$ python -q
>>> import numpy as np
>>> np.set_printoptions(precision=1, suppress=True, linewidth=200)
>>> def rd(a):
...     return np.round(a, 1) + 0
... 
>>> E = np.load("layer16.npy")
>>> E
array([[ 10,  13, -14,   2,  11,  13,   1],
       [ 13,  17, -18,   1,  14,  18,   1],
       [-14, -18,  20,  -6, -16, -16,  -2],
       [  2,   1,  -6,  26,   7, -15,   5],
       [ 11,  14, -16,   7,  13,  11,   2],
       [ 13,  18, -16, -15,  11,  29,  -2],
       [  1,   1,  -2,   5,   2,  -2,   1]])
>>> # symmetric, so the eigenvalues are real
>>> np.linalg.matrix_power(E, 3)
array([[  58120,   76252,  -79976,     488,   61844,   83212,    3724],
       [  76252,  100196, -104616,   -1844,   80672,  110880,    4420],
       [ -79976, -104616,  110672,   -5640,  -86032, -111088,   -6056],
       [    488,   -1844,   -5640,   39752,    7972,  -26628,    7484],
       [  61844,   80672,  -86032,    7972,   67204,   83420,    5360],
       [  83212,  110880, -111088,  -26628,   83420,  137924,     208],
       [   3724,    4420,   -6056,    7484,    5360,     208,    1636]])
>>> rd(np.linalg.det(E))
np.float64(0.0)
>>> arr = 0.5 ** np.abs(np.subtract.outer(np.arange(13), np.arange(13)))
>>> rd(arr)
array([[1. , 0.5, 0.2, 0.1, 0.1, 0. , 0. , 0. , 0. , 0. , 0. , 0. , 0. ],
       [0.5, 1. , 0.5, 0.2, 0.1, 0.1, 0. , 0. , 0. , 0. , 0. , 0. , 0. ],
       [0.2, 0.5, 1. , 0.5, 0.2, 0.1, 0.1, 0. , 0. , 0. , 0. , 0. , 0. ],
       [0.1, 0.2, 0.5, 1. , 0.5, 0.2, 0.1, 0.1, 0. , 0. , 0. , 0. , 0. ],
       [0.1, 0.1, 0.2, 0.5, 1. , 0.5, 0.2, 0.1, 0.1, 0. , 0. , 0. , 0. ],
       [0. , 0.1, 0.1, 0.2, 0.5, 1. , 0.5, 0.2, 0.1, 0.1, 0. , 0. , 0. ],
       [0. , 0. , 0.1, 0.1, 0.2, 0.5, 1. , 0.5, 0.2, 0.1, 0.1, 0. , 0. ],
       [0. , 0. , 0. , 0.1, 0.1, 0.2, 0.5, 1. , 0.5, 0.2, 0.1, 0.1, 0. ],
       [0. , 0. , 0. , 0. , 0.1, 0.1, 0.2, 0.5, 1. , 0.5, 0.2, 0.1, 0.1],
       [0. , 0. , 0. , 0. , 0. , 0.1, 0.1, 0.2, 0.5, 1. , 0.5, 0.2, 0.1],
       [0. , 0. , 0. , 0. , 0. , 0. , 0.1, 0.1, 0.2, 0.5, 1. , 0.5, 0.2],
       [0. , 0. , 0. , 0. , 0. , 0. , 0. , 0.1, 0.1, 0.2, 0.5, 1. , 0.5],
       [0. , 0. , 0. , 0. , 0. , 0. , 0. , 0. , 0.1, 0.1, 0.2, 0.5, 1. ]])
>>> x = np.ones(13)
>>> for _ in range(6):
...     x = arr @ x
...     x /= np.linalg.norm(x)
...     print(round(x @ arr @ x, 1))
... 
2.8
2.8
2.8
2.8
2.8
2.8
>>> rd(x)
array([0.1, 0.2, 0.3, 0.3, 0.3, 0.3, 0.4, 0.3, 0.3, 0.3, 0.3, 0.2, 0.1])
>>> U, sig, Vt = np.linalg.svd(E)
>>> rd(sig)
array([77., 39.,  0.,  0.,  0.,  0.,  0.])
>>> np.argmax(sig[:-1] / (sig[1:] + 1e-6)) + 1
np.int64(2)
>>> B = U[:, :2] @ np.diag(sig[:2]) @ Vt[:2]
>>> rd(B)
array([[ 10.,  13., -14.,   2.,  11.,  13.,   1.],
       [ 13.,  17., -18.,   1.,  14.,  18.,   1.],
       [-14., -18.,  20.,  -6., -16., -16.,  -2.],
       [  2.,   1.,  -6.,  26.,   7., -15.,   5.],
       [ 11.,  14., -16.,   7.,  13.,  11.,   2.],
       [ 13.,  18., -16., -15.,  11.,  29.,  -2.],
       [  1.,   1.,  -2.,   5.,   2.,  -2.,   1.]])
>>> rd(np.linalg.norm(E - B) / np.linalg.norm(E))
np.float64(0.0)
>>> np.linalg.matrix_rank(E, rtol=0.05)
np.int64(2)
>>> rd(np.abs(E - B).max())
np.float64(0.0)
>>> np.linalg.matrix_rank(B)
np.int64(2)
>>> rd(np.linalg.norm(E - B, 2)), rd(sig[2])
(np.float64(0.0), np.float64(0.0))
